In [1]: import numpy as np

In [2]: import numpy.linalg as la

In [3]: np.set_printoptions(precision=1, suppress=True, linewidth=140, legacy="1.25")

In [4]: M = np.loadtxt("x.csv", delimiter=",")

In [5]: M
Out[5]: 
array([[0., 0., 0., 0., 0., 0., 0., 0., 0., 0.],
       [0., 2., 0., 0., 0., 0., 0., 0., 0., 0.],
       [0., 0., 1., 0., 0., 0., 0., 0., 0., 0.],
       [0., 0., 0., 3., 0., 0., 0., 0., 0., 0.],
       [0., 0., 0., 0., 0., 0., 0., 0., 0., 0.],
       [0., 0., 0., 0., 0., 3., 0., 0., 0., 0.],
       [0., 0., 0., 0., 0., 0., 2., 0., 0., 0.],
       [0., 0., 0., 0., 0., 0., 0., 2., 0., 0.],
       [0., 0., 0., 0., 0., 0., 0., 0., 2., 0.],
       [0., 0., 0., 0., 0., 0., 0., 0., 0., 2.]])

In [6]: la.matrix_rank(M, rtol=0.1)
Out[6]: 8

In [7]: [round(float(x), 1) for x in la.svd(M, compute_uv=False)[:3]]
Out[7]: [3.0, 3.0, 2.0]

In [8]: print(M @ M.T)
[[0. 0. 0. 0. 0. 0. 0. 0. 0. 0.]
 [0. 4. 0. 0. 0. 0. 0. 0. 0. 0.]
 [0. 0. 1. 0. 0. 0. 0. 0. 0. 0.]
 [0. 0. 0. 9. 0. 0. 0. 0. 0. 0.]
 [0. 0. 0. 0. 0. 0. 0. 0. 0. 0.]
 [0. 0. 0. 0. 0. 9. 0. 0. 0. 0.]
 [0. 0. 0. 0. 0. 0. 4. 0. 0. 0.]
 [0. 0. 0. 0. 0. 0. 0. 4. 0. 0.]
 [0. 0. 0. 0. 0. 0. 0. 0. 4. 0.]
 [0. 0. 0. 0. 0. 0. 0. 0. 0. 4.]]

In [9]: la.svd(M, compute_uv=False)
Out[9]: array([3., 3., 2., 2., 2., 2., 2., 1., 0., 0.])

In [10]: M[:, 8] @ M[:, 6]
Out[10]: 0.0

In [11]: M.T @ M
Out[11]: 
array([[0., 0., 0., 0., 0., 0., 0., 0., 0., 0.],
       [0., 4., 0., 0., 0., 0., 0., 0., 0., 0.],
       [0., 0., 1., 0., 0., 0., 0., 0., 0., 0.],
       [0., 0., 0., 9., 0., 0., 0., 0., 0., 0.],
       [0., 0., 0., 0., 0., 0., 0., 0., 0., 0.],
       [0., 0., 0., 0., 0., 9., 0., 0., 0., 0.],
       [0., 0., 0., 0., 0., 0., 4., 0., 0., 0.],
       [0., 0., 0., 0., 0., 0., 0., 4., 0., 0.],
       [0., 0., 0., 0., 0., 0., 0., 0., 4., 0.],
       [0., 0., 0., 0., 0., 0., 0., 0., 0., 4.]])

In [12]: print(la.norm(M, axis=0))
[0. 2. 1. 3. 0. 3. 2. 2. 2. 2.]

In [13]: la.matrix_rank(M - M[0, 0] * np.eye(10))
Out[13]: 8

In [14]: np.sort(la.eigvals(M))
Out[14]: array([0., 0., 1., 2., 2., 2., 2., 2., 3., 3.])

In [15]: np.prod(np.diag(M)), round(la.det(M), 1)
Out[15]: (0.0, 0.0)

In [16]: M @ M
Out[16]: 
array([[0., 0., 0., 0., 0., 0., 0., 0., 0., 0.],
       [0., 4., 0., 0., 0., 0., 0., 0., 0., 0.],
       [0., 0., 1., 0., 0., 0., 0., 0., 0., 0.],
       [0., 0., 0., 9., 0., 0., 0., 0., 0., 0.],
       [0., 0., 0., 0., 0., 0., 0., 0., 0., 0.],
       [0., 0., 0., 0., 0., 9., 0., 0., 0., 0.],
       [0., 0., 0., 0., 0., 0., 4., 0., 0., 0.],
       [0., 0., 0., 0., 0., 0., 0., 4., 0., 0.],
       [0., 0., 0., 0., 0., 0., 0., 0., 4., 0.],
       [0., 0., 0., 0., 0., 0., 0., 0., 0., 4.]])

In [17]: Uu, sig, vt = la.svd(M)

In [18]: print(np.argmax(sig[:-1] / (sig[1:] + 1e-6)) + 1)
8

In [19]: out = Uu[:, :8] @ np.diag(sig[:8]) @ vt[:8]

In [20]: round(la.norm(M - out) / la.norm(M), 1)
Out[20]: 0.0

In [21]: w, evecs = la.eigh(M)

In [22]: la.eigvalsh(M + -1 * np.eye(10))
Out[22]: array([-1., -1.,  0.,  1.,  1.,  1.,  1.,  1.,  2.,  2.])

In [23]: data = np.load("block16.npy")

In [24]: data
Out[24]: 
array([[ 4,  1,  2,  2,  1,  0,  1,  1,  2,  2,  3],
       [ 8,  2,  4,  4,  2,  0,  2,  2,  4,  4,  6],
       [-4, -1, -2, -2, -1,  0, -1, -1, -2, -2, -3],
       [ 0,  0,  0,  0,  0,  0,  0,  0,  0,  0,  0]])

In [25]: np.argsort(-la.norm(data, axis=0).round(6), kind="stable")[:3]
Out[25]: array([ 0, 10,  2])

In [26]: la.matrix_rank(data, rtol=0.1)
Out[26]: 1

In [27]: np.round(la.norm(data, 2) / la.norm(data), 1)
Out[27]: 1.0

In [28]: Uu, sig, vt = la.svd(data)

In [29]: print(sig.round(1) + 0)
[16.4  0.   0.   0. ]

In [30]: out = Uu[:, :1] @ np.diag(sig[:1]) @ vt[:1]

In [31]: la.matrix_rank(data, rtol=0.05)
Out[31]: 1

In [32]: la.matrix_rank(out)
Out[32]: 1

In [33]: out
Out[33]: 
array([[ 4.,  1.,  2.,  2.,  1.,  0.,  1.,  1.,  2.,  2.,  3.],
       [ 8.,  2.,  4.,  4.,  2.,  0.,  2.,  2.,  4.,  4.,  6.],
       [-4., -1., -2., -2., -1.,  0., -1., -1., -2., -2., -3.],
       [ 0.,  0.,  0.,  0.,  0.,  0.,  0.,  0.,  0.,  0.,  0.]])

In [34]: def softmax(z):
    ...:     e = np.exp(z - z.max(axis=-1, keepdims=True))
    ...:     return e / e.sum(axis=-1, keepdims=True)
    ...: 

In [35]: np.round(softmax(10 * out[0]), 1) + 0
Out[35]: array([1., 0., 0., 0., 0., 0., 0., 0., 0., 0., 0.])

In [36]: scores = out @ out.T / np.sqrt(11)

In [37]: np.round(softmax(scores + np.triu(np.full(scores.shape, -np.inf), 1)), 1) + 0
Out[37]: 
array([[1. , 0. , 0. , 0. ],
       [0. , 1. , 0. , 0. ],
       [0. , 0. , 1. , 0. ],
       [0.2, 0.2, 0.2, 0.2]])

In [38]: np.allclose(data[:-1].T @ la.lstsq(data[:-1].T, data[-1])[0], data[-1])
Out[38]: True

In [39]: np.unique(data.round(6), axis=0).shape
Out[39]: (4, 11)

In [40]: data @ la.pinv(data) @ data
Out[40]: 
array([[ 4.,  1.,  2.,  2.,  1.,  0.,  1.,  1.,  2.,  2.,  3.],
       [ 8.,  2.,  4.,  4.,  2.,  0.,  2.,  2.,  4.,  4.,  6.],
       [-4., -1., -2., -2., -1.,  0., -1., -1., -2., -2., -3.],
       [ 0.,  0.,  0.,  0.,  0.,  0.,  0.,  0.,  0.,  0.,  0.]])

In [41]: print(la.lstsq(data[:-1].T, data[-1])[2])
1
